$ python3 -q
>>> import numpy as np
>>> np.set_printoptions(suppress=True, linewidth=140)
>>> rng = np.random.default_rng(56202)
>>> t = rng.uniform(0, 2 * np.pi, 10)
>>> q, _ = np.linalg.qr(np.array([[-1.7, 1.3], [-0.2, -0.5], [0.7, -0.6], [0.7, 0.3], [0.6, -0.6]]))
>>> mat = 3 * np.c_[np.cos(t), np.sin(t)] @ q.T
>>> mat.round(1) + 0
array([[-1.8,  1.5,  0.9, -1.4,  1. ],
       [-2.5,  0.6,  1.1, -0.1,  1.1],
       [-0.5,  1.8,  0.4, -2.2,  0.6],
       [-1.4, -1.4,  0.5,  2.2,  0.2],
       [-2.1, -0.9,  0.8,  1.7,  0.6],
       [ 2.5,  0.3, -1. , -1. , -0.9],
       [ 2.1,  0.9, -0.8, -1.7, -0.6],
       [ 0.4,  1.8,  0. , -2.4,  0.2],
       [-2.5, -0.2,  1. ,  0.8,  0.9],
       [-2.5, -0.2,  1. ,  0.8,  0.9]])
>>> # rows and columns are dependent
>>> Xc = mat - mat.mean(axis=0)
>>> U, s, vt = np.linalg.svd(Xc, full_matrices=False)
>>> np.round((s ** 2).sum() ** 2 / (s ** 4).sum(), 1)
np.float64(1.6)
>>> np.round(vt[0] * np.sign(vt[0, np.abs(vt[0]).argmax()]), 1)
array([ 0.7,  0.3, -0.3, -0.6, -0.2])
>>> np.searchsorted(np.cumsum(s ** 2) / (s ** 2).sum(), 0.9) + 1
np.int64(2)
>>> np.round(Xc.mean(axis=0), 1) + 0
array([0., 0., 0., 0., 0.])
>>> np.abs(U[:, 0]).argmax()
np.int64(6)
>>> round(float(np.trace(np.linalg.pinv(mat) @ mat)), 1)
2.0
>>> try:
...     np.linalg.inv(mat)
... except np.linalg.LinAlgError as e:
...     print(repr(e))
... 
LinAlgError('Last 2 dimensions of the array must be square')
>>> np.unique(mat.round(6), axis=0).shape
(10, 5)
>>> np.allclose(mat[:-1].T @ np.linalg.lstsq(mat[:-1].T, mat[-1])[0], mat[-1])
True
>>> np.round(mat @ np.linalg.pinv(mat) @ mat, 1) + 0
array([[-1.8,  1.5,  0.9, -1.4,  1. ],
       [-2.5,  0.6,  1.1, -0.1,  1.1],
       [-0.5,  1.8,  0.4, -2.2,  0.6],
       [-1.4, -1.4,  0.5,  2.2,  0.2],
       [-2.1, -0.9,  0.8,  1.7,  0.6],
       [ 2.5,  0.3, -1. , -1. , -0.9],
       [ 2.1,  0.9, -0.8, -1.7, -0.6],
       [ 0.4,  1.8,  0. , -2.4,  0.2],
       [-2.5, -0.2,  1. ,  0.8,  0.9],
       [-2.5, -0.2,  1. ,  0.8,  0.9]])
>>> idx = mat[:, 0] > np.median(mat[:, 0])
>>> r0 = mat[idx].mean(axis=0) - mat[~idx].mean(axis=0)
>>> ((mat - mat.mean(axis=0)) @ r0 > 0).astype(int)
array([0, 0, 1, 0, 0, 1, 1, 1, 0, 0])
>>> r0.round(1)
array([ 2.9,  0.5, -1.2, -1.4, -1. ])
>>> np.argsort(-np.abs(r0).round(6), kind="stable")
array([0, 3, 2, 4, 1])
>>> idx.astype(int)
array([0, 0, 1, 1, 0, 1, 1, 1, 0, 0])
>>> Xc = mat - mat.mean(axis=0)
>>> V = np.linalg.svd(Xc)[2][:2]
>>> other = Xc - Xc @ V.T @ V
>>> np.round(np.linalg.norm(other) / np.linalg.norm(Xc), 1)
np.float64(0.0)
>>> np.round((Xc @ V.T).std(axis=0), 1)
array([2.4, 1.4])
>>> np.round(other.std(axis=0), 1) + 0
array([0., 0., 0., 0., 0.])
>>> np.round(np.cov(Xc @ V.T, rowvar=False), 1) + 0
array([[6.3, 0. ],
       [0. , 2.3]])
>>> U, s, vt = np.linalg.svd(mat)
>>> V = vt[:(s > 1e-8).sum()]
>>> x = mat[9] + 3 * mat[3] + rng.integers(2) * np.eye(5)[3]
>>> x.round(1)
array([-6.8, -4.4,  2.4,  7.4,  1.6])
>>> round(np.linalg.norm(x - V.T @ V @ x), 1)
np.float64(0.0)
>>> np.allclose(V.T @ V @ x, x)
True
>>> E = np.load("block18.npy")
>>> E
array([[1. , 0.2, 0. , 0. ],
       [0.2, 1. , 0.2, 0. ],
       [0. , 0.2, 1. , 0.2],
       [0. , 0. , 0.2, 1. ]])
>>> w, V = np.linalg.eig(E)
>>> round(float(np.prod(w)), 1)
0.9
>>> np.round(np.sort(np.linalg.eigvals(E.T)), 1)
array([0.7, 0.9, 1.1, 1.3])
>>> Lm = np.linalg.cholesky(E)
>>> np.linalg.eigvalsh(E).min() > 0
np.True_
>>> Lm.round(1)
array([[1. , 0. , 0. , 0. ],
       [0.2, 1. , 0. , 0. ],
       [0. , 0.2, 1. , 0. ],
       [0. , 0. , 0.2, 1. ]])
>>> np.round(np.diag(Lm) ** 2, 1)
array([1., 1., 1., 1.])
>>> data = np.loadtxt("case15.csv", delimiter=",")
>>> data
array([[0., 0., 0., 1., 0.],
       [0., 0., 1., 0., 0.],
       [0., 1., 0., 0., 0.],
       [1., 0., 0., 0., 1.],
       [0., 0., 0., 1., 0.]])
>>> U, s, vt = np.linalg.svd(data)
>>> np.argmax(s[:-1] / (s[1:] + 1e-6)) + 1
np.int64(4)
>>> s.round(1)
array([ 1.4,  1.4,  1. ,  1. , -0. ])
>>> other = U[:, :4] @ np.diag(s[:4]) @ vt[:4]
>>> other
array([[0., 0., 0., 1., 0.],
       [0., 0., 1., 0., 0.],
       [0., 1., 0., 0., 0.],
       [1., 0., 0., 0., 1.],
       [0., 0., 0., 1., 0.]])
>>> np.linalg.matrix_rank(data, rtol=0.05)
np.int64(4)
>>> q, _ = np.linalg.qr(np.array([[0.2, 0.3, 0.8, 1.3, -0.4],
...     [-0.3, 0.8, -1.2, 0.2, 0.0],
...     [0.0, -0.7, 0.4, -1.8, 0.4],
...     [-1.6, -2.3, -0.3, 0.1, 1.0],
...     [0.7, -1.7, -0.4, -1.0, -1.6]]))
>>> V, _ = np.linalg.qr(np.array([[0.2, -0.9, -2.1], [-0.8, 0.5, 0.0], [-0.1, -0.7, -1.9]]))
>>> s = 5 * 0.9 ** np.arange(3)
>>> feats = q[:, :3] * s @ V[:3]
>>> feats.round(1)
array([[-0.3,  1.8, -0.9],
       [-1.4, -2.6,  1.9],
       [ 1. ,  0.6, -1. ],
       [ 0.7, -3.2, -3.6],
       [ 4.1, -0.1,  1.5]])
>>> x = np.array([-5, 5, -5])
>>> y = feats @ x
>>> np.round(np.linalg.lstsq(feats, y)[0], 1)
array([-5.,  5., -5.])
>>> np.round(np.linalg.solve(feats.T @ feats, feats.T @ y), 1)
array([-5.,  5., -5.])
>>> y.round(1)
array([ 15.7, -15. ,   3.3,  -1.5, -28.6])
>>> y = y + 0.3 * rng.normal(size=5)
>>> y.round(1)
array([ 15.8, -15.7,   3.2,  -1.5, -28.9])
>>> b, *_ = np.linalg.lstsq(feats, y)
>>> np.round(feats.T @ (y - feats @ b), 1) + 0
array([0., 0., 0.])
>>> b.round()
array([-5.,  5., -5.])
>>> [round(float(np.linalg.norm(np.linalg.solve(feats.T @ feats + lam * np.eye(3), feats.T @ y))), 2) for lam in (0, 1, 10, 100)]
[8.8, 8.31, 5.57, 1.3]
>>> t = np.radians(90)
>>> Rm = np.eye(3)
>>> Rm[0, 0] = Rm[1, 1] = np.cos(t)
>>> Rm[0, 1], Rm[1, 0] = -np.sin(t), np.sin(t)
>>> Rm.round(1) + 0
array([[ 0., -1.,  0.],
       [ 1.,  0.,  0.],
       [ 0.,  0.,  1.]])
>>> other = feats @ Rm.T
>>> other.round(1)
array([[-1.8, -0.3, -0.9],
       [ 2.6, -1.4,  1.9],
       [-0.6,  1. , -1. ],
       [ 3.2,  0.7, -3.6],
       [ 0.1,  4.1,  1.5]])
>>> np.round(np.abs(other - feats).max(axis=0), 1)
array([4. , 4.2, 0. ])
>>> round(np.linalg.det(Rm), 1), round(float(np.trace(Rm)), 1)
(np.float64(1.0), 1.0)
>>> other = np.linalg.inv(E)
>>> np.round(np.linalg.det(E) * np.linalg.det(other), 1)
np.float64(1.0)
>>> np.round(np.linalg.inv(other), 1) + 0
array([[1. , 0.2, 0. , 0. ],
       [0.2, 1. , 0.2, 0. ],
       [0. , 0.2, 1. , 0.2],
       [0. , 0. , 0.2, 1. ]])
>>> round(np.linalg.slogdet(E)[0], 1)
np.float64(1.0)
>>> other.round(1) + 0
array([[ 1. , -0.2,  0. ,  0. ],
       [-0.2,  1.1, -0.2,  0. ],
       [ 0. , -0.2,  1.1, -0.2],
       [ 0. ,  0. , -0.2,  1. ]])
>>> idx = rng.permutation(3)
>>> other = feats[:, idx] * rng.choice([-1, 1], 3)
>>> other.round(1)
array([[-1.8,  0.3, -0.9],
       [ 2.6,  1.4,  1.9],
       [-0.6, -1. , -1. ],
       [ 3.2, -0.7, -3.6],
       [ 0.1, -4.1,  1.5]])
>>> U, _, vt = np.linalg.svd(feats.T @ other)
>>> np.round(np.linalg.lstsq(feats, other)[0], 1) + 0
array([[ 0., -1.,  0.],
       [-1.,  0.,  0.],
       [ 0.,  0.,  1.]])
>>> K = np.load("m.npy")
>>> K
array([[ 6,  5,  3,  4,  4, -3],
       [ 5, -6,  0, -4,  1,  0],
       [ 3,  0, -4, -2, -4, -2],
       [ 4, -4, -2, -8, -3,  1],
       [ 4,  1, -4, -3, 10,  4],
       [-3,  0, -2,  1,  4,  6]])
>>> # symmetric, so the eigenvalues are real
>>> idx = rng.permutation(6)
>>> idx
array([4, 3, 1, 0, 2, 5])
>>> other = K[idx][:, idx]
>>> round(np.linalg.det(other), 1), round(np.linalg.det(K[idx]), 1)
(np.float64(-65657.0), np.float64(-65657.0))
>>> np.allclose(other, K)
False
